$ python3 -q
>>> import numpy as np
>>> np.set_printoptions(precision=4, suppress=True, linewidth=140)
>>> m1 = np.load("block10.npy")
>>> m1
array([[  0.7,  -2.1,   0.5,   0. ],
       [ -1.1,  -0.7,   0.1,   1.3],
       [ -0.2,  -0.9,   2.8,   0.2],
       [ -0.2,  -1. ,  -0.2,   0.1],
       [  2. ,  18. ,  30. , -22. ],
       [ -1.1,   0.6,   1.2,  -1.1],
       [  0.6,   1. ,   0.5,   1.7],
       [  2.3,   0.2,   0.5,   0.4],
       [ -0.3,   1. ,  -1.7,  -0.9],
       [  0.5,  -0.5,   1.3,  -0.9],
       [  1.7,   1.4,  -0.7,  -0.2],
       [ -1.3,  -1. ,  -0.6,  -1.2],
       [ -1.6,   0.8,   0.2,   0. ],
       [  0.7,   2.3,  -2.7,   1.1],
       [  0.8,   0.3,  -1. ,   0.1]])
>>> G = np.cov(m1, rowvar=False)
>>> G.shape
(4, 4)
>>> np.corrcoef(m1.T)
array([[ 1.    ,  0.4379,  0.3806, -0.3642],
       [ 0.4379,  1.    ,  0.9359, -0.9525],
       [ 0.3806,  0.9359,  1.    , -0.9774],
       [-0.3642, -0.9525, -0.9774,  1.    ]])
>>> x = np.array([-2, 3, 3, 2])
>>> y = m1 @ x
>>> np.round(np.linalg.pinv(m1) @ m1, 4) + 0
array([[1., 0., 0., 0.],
       [0., 1., 0., 0.],
       [0., 0., 1., 0.],
       [0., 0., 0., 1.]])
>>> np.linalg.lstsq(m1, y)[0]
array([-2.,  3.,  3.,  2.])
>>> y
array([-6.2,  3. ,  6.5, -3. , 96. ,  5.4,  6.7, -1.7, -3.3, -0.4, -1.7, -4.6,  6.2, -0.4, -3.5])
>>> rng = np.random.default_rng(60953)
>>> y = y + 0.3 * rng.normal(size=15)
>>> y
array([-5.6873,  3.2781,  6.6203, -2.4884, 96.1404,  5.2954,  6.2739, -1.6977, -3.5531, -0.1986, -2.145 , -4.9758,  6.819 , -0.7723,
       -3.2984])
>>> b, *_ = np.linalg.lstsq(m1, y)
>>> b.round()
array([-2.,  3.,  3.,  2.])
>>> b
array([-2.0469,  2.8978,  3.075 ,  2.0091])
>>> proj = m1 @ np.linalg.solve(m1.T @ m1, m1.T)
>>> np.allclose(proj @ proj, proj)
True
>>> proj @ m1[:, 2]
array([ 0.5,  0.1,  2.8, -0.2, 30. ,  1.2,  0.5,  0.5, -1.7,  1.3, -0.7, -0.6,  0.2, -2.7, -1. ])
>>> round(np.trace(proj), 4)
np.float64(4.0)
>>> K = np.load("case8.npy")
>>> K
array([[ 1., -5.,  5., -2., -1.,  9., -6., -7., -1., -3.],
       [-4., -8.,  9., -9.,  0., -5.,  5., -8.,  6., -8.],
       [-1.,  1., -5., -7., -7.,  2., -6., -2., -3., -9.],
       [-6., -5.,  9.,  9., -1., -8.,  4., -8., -2.,  8.],
       [-6.,  7., -4., -3.,  8., -4.,  9.,  3.,  4., -4.],
       [ 1., -3.,  3., -3.,  3., -3., -9., -6.,  8., -7.],
       [ 1., -5.,  5.,  0.,  2.,  0., -4., -2., -6., -9.],
       [ 1.,  5.,  0.,  1.,  5., -5.,  5.,  5.,  1., -5.],
       [-3.,  7., -9., -3.,  1.,  6.,  0.,  8.,  4., -7.],
       [ 0.,  0.,  0.,  0.,  0.,  0.,  0.,  0.,  0.,  2.]])
>>> f = np.array([2, 4, 5, 1, 4, 4, 3, 5, 2, 4])
>>> Y = K + np.outer(f, np.eye(10)[9])
>>> round(np.linalg.det(Y) / np.linalg.det(K), 4), np.round(1 + np.linalg.solve(K, f)[9], 4)
(np.float64(3.0), np.float64(3.0))
>>> np.linalg.matrix_rank(Y - K)
np.int64(1)
>>> np.linalg.matrix_rank(np.linalg.inv(Y) - np.linalg.inv(K), tol=1e-8)
np.int64(1)
>>> lab = rng.permutation(10)
>>> lab
array([4, 8, 2, 9, 3, 5, 0, 7, 6, 1])
>>> Y = K[lab][:, lab]
>>> np.trace(Y)
np.float64(9.0)
>>> X = np.load("x.npy")
>>> X
array([[ 0.1   , -0.2   ,  1.8   , -0.7   ,  0.4   ],
       [ 1.    ,  2.5   , -0.7   , -0.6   , -0.1   ],
       [ 0.3   , -2.2   , -0.7   ,  0.5   ,  0.2   ],
       [ 0.5   , -0.9   , -0.8   ,  0.3   , -0.6   ],
       [ 0.5   ,  0.    ,  0.1   , -0.1   ,  0.2   ],
       [ 1.3   ,  0.2   ,  0.4   , -0.9   , -0.5   ],
       [ 0.3   , -1.1   , -0.2   , -0.9   ,  1.    ],
       [-0.3   ,  0.5   , -0.8   ,  1.6   , -1.5   ],
       [ 0.3   , -0.6   ,  0.2   , -0.5   , -1.9   ],
       [-0.1   , -1.6   ,  1.4   ,  0.9   , -0.3   ],
       [ 0.4797, -0.8781, -0.8528,  0.2654, -0.562 ]])
>>> G = np.cov(X, rowvar=False)
>>> np.linalg.eigvalsh(G)[::-1]
array([1.6984, 1.1605, 0.6584, 0.3557, 0.0645])
>>> np.argsort(-X.std(axis=0).round(6), kind="stable")
array([1, 2, 4, 3, 0])
>>> np.argwhere(np.triu(np.abs(np.corrcoef(X.T)) > 0.8, 1))
array([], shape=(0, 2), dtype=int64)
>>> np.polyfit(X[:, 2], X[:, 0], 1)
array([-0.0958,  0.3968])
>>> np.corrcoef(X.T)
array([[ 1.    ,  0.4277, -0.1941, -0.6558,  0.1455],
       [ 0.4277,  1.    , -0.1419, -0.2537, -0.1442],
       [-0.1941, -0.1419,  1.    , -0.2656,  0.2068],
       [-0.6558, -0.2537, -0.2656,  1.    , -0.4003],
       [ 0.1455, -0.1442,  0.2068, -0.4003,  1.    ]])
>>> Y = np.c_[X[:, :1] @ np.array([[3]]), np.array([-1, 2, 1, -2, -1, -2, 1, 0, 1, -1, 2])]
>>> Y
array([[ 0.3   , -1.    ],
       [ 3.    ,  2.    ],
       [ 0.9   ,  1.    ],
       [ 1.5   , -2.    ],
       [ 1.5   , -1.    ],
       [ 3.9   , -2.    ],
       [ 0.9   ,  1.    ],
       [-0.9   ,  0.    ],
       [ 0.9   ,  1.    ],
       [-0.3   , -1.    ],
       [ 1.4391,  2.    ]])
>>> np.linalg.matrix_rank(Y)
np.int64(2)
>>> np.round(np.linalg.norm(Y - X @ np.linalg.lstsq(X, Y)[0], axis=0), 4) + 0
array([0.   , 3.919])
>>> np.linalg.matrix_rank(np.c_[X, Y])
np.int64(6)
>>> np.linalg.norm(np.linalg.qr(X)[0].T @ Y, axis=0) ** 2 / ((Y ** 2).sum(axis=0) + 1e-12)
array([1.    , 0.3019])
>>> q, R = np.linalg.qr(X)
>>> np.allclose(R.T @ R, X.T @ X)
True
>>> np.abs(np.diag(R))
array([1.9494, 4.123 , 2.8502, 1.9467, 2.3823])
>>> q.shape, R.shape
((11, 5), (5, 5))
>>> np.round(q @ R, 4) + 0
array([[ 0.1   , -0.2   ,  1.8   , -0.7   ,  0.4   ],
       [ 1.    ,  2.5   , -0.7   , -0.6   , -0.1   ],
       [ 0.3   , -2.2   , -0.7   ,  0.5   ,  0.2   ],
       [ 0.5   , -0.9   , -0.8   ,  0.3   , -0.6   ],
       [ 0.5   ,  0.    ,  0.1   , -0.1   ,  0.2   ],
       [ 1.3   ,  0.2   ,  0.4   , -0.9   , -0.5   ],
       [ 0.3   , -1.1   , -0.2   , -0.9   ,  1.    ],
       [-0.3   ,  0.5   , -0.8   ,  1.6   , -1.5   ],
       [ 0.3   , -0.6   ,  0.2   , -0.5   , -1.9   ],
       [-0.1   , -1.6   ,  1.4   ,  0.9   , -0.3   ],
       [ 0.4797, -0.8781, -0.8528,  0.2654, -0.562 ]])
>>> np.round(q.T @ q, 4) + 0
array([[1., 0., 0., 0., 0.],
       [0., 1., 0., 0., 0.],
       [0., 0., 1., 0., 0.],
       [0., 0., 0., 1., 0.],
       [0., 0., 0., 0., 1.]])
>>> F = np.load("a.npy")
>>> F
array([[ 8.3247,  3.7643, -3.0621, -2.6745],
       [-3.8735, -5.6424, -7.0683,  1.7883],
       [ 1.3465,  4.7839,  8.618 , -1.0162],
       [ 6.3354,  0.4816, -7.5322, -1.7022],
       [ 4.8764,  5.8426,  6.1464, -2.0751],
       [-8.1656, -3.2068,  4.0632,  2.5555],
       [ 8.2632,  4.8407, -0.629 , -2.8091],
       [ 6.8748,  5.8449,  3.444 , -2.5912],
       [ 8.282 ,  3.5754, -3.4163, -2.6371],
       [-7.6801, -2.2239,  5.551 ,  2.2928],
       [ 8.2804,  3.5694, -3.4274, -2.6358],
       [-4.696 , -5.8139, -6.3283,  2.0246],
       [ 8.2272,  4.9244, -0.3977, -2.8115],
       [ 4.1178, -1.5405, -8.9416, -0.8473],
       [ 7.5766,  5.5952,  1.9481, -2.7374],
       [-4.5859, -5.7947, -6.4356,  1.9935],
       [-6.5588, -0.7285,  7.296 ,  1.7944],
       [-8.2055, -3.3196,  3.871 ,  2.5816],
       [ 1.381 ,  4.7985,  8.6031, -1.0271],
       [-0.8519,  3.7061,  9.2439, -0.2982],
       [ 6.4314,  0.5864, -7.4337, -1.7417],
       [-4.157 , -5.7086, -6.8287,  1.8708],
       [-3.9216, -5.6542, -7.0287,  1.8024],
       [ 5.5634,  5.9168,  5.3777, -2.2628],
       [-8.0709, -2.9716,  4.4484,  2.4982],
       [-5.6094,  0.2535,  8.1533,  1.4121],
       [-7.8082, -5.4433, -1.3029,  2.7759],
       [-4.6849,  1.0798,  8.7044,  1.0581],
       [ 7.7927,  2.4161, -5.2839, -2.3488],
       [-3.7264,  1.8414,  9.0679,  0.7042],
       [-2.9514,  2.4004,  9.2383,  0.4261]])
>>> U, sigma, Vt = np.linalg.svd(F)
>>> vecs = Vt[:(sigma > 1e-8).sum()]
>>> x = F[27] + -2 * F[13] + rng.integers(2) * np.eye(4)[1]
>>> x
array([-12.9205,   5.1609,  26.5876,   2.7527])
>>> np.diag(vecs.T @ vecs)
array([0.7009, 0.3517, 0.8684, 0.0791])
>>> np.allclose(vecs.T @ vecs @ x, x)
False
>>> vecs.T @ vecs
array([[ 0.7009,  0.354 , -0.1769, -0.2303],
       [ 0.354 ,  0.3517,  0.288 , -0.1405],
       [-0.1769,  0.288 ,  0.8684,  0.0054],
       [-0.2303, -0.1405,  0.0054,  0.0791]])
>>> np.linalg.matrix_rank(np.vstack([F, x]))
np.int64(3)
>>> round(np.linalg.norm(x - vecs.T @ vecs @ x), 4)
np.float64(0.8052)
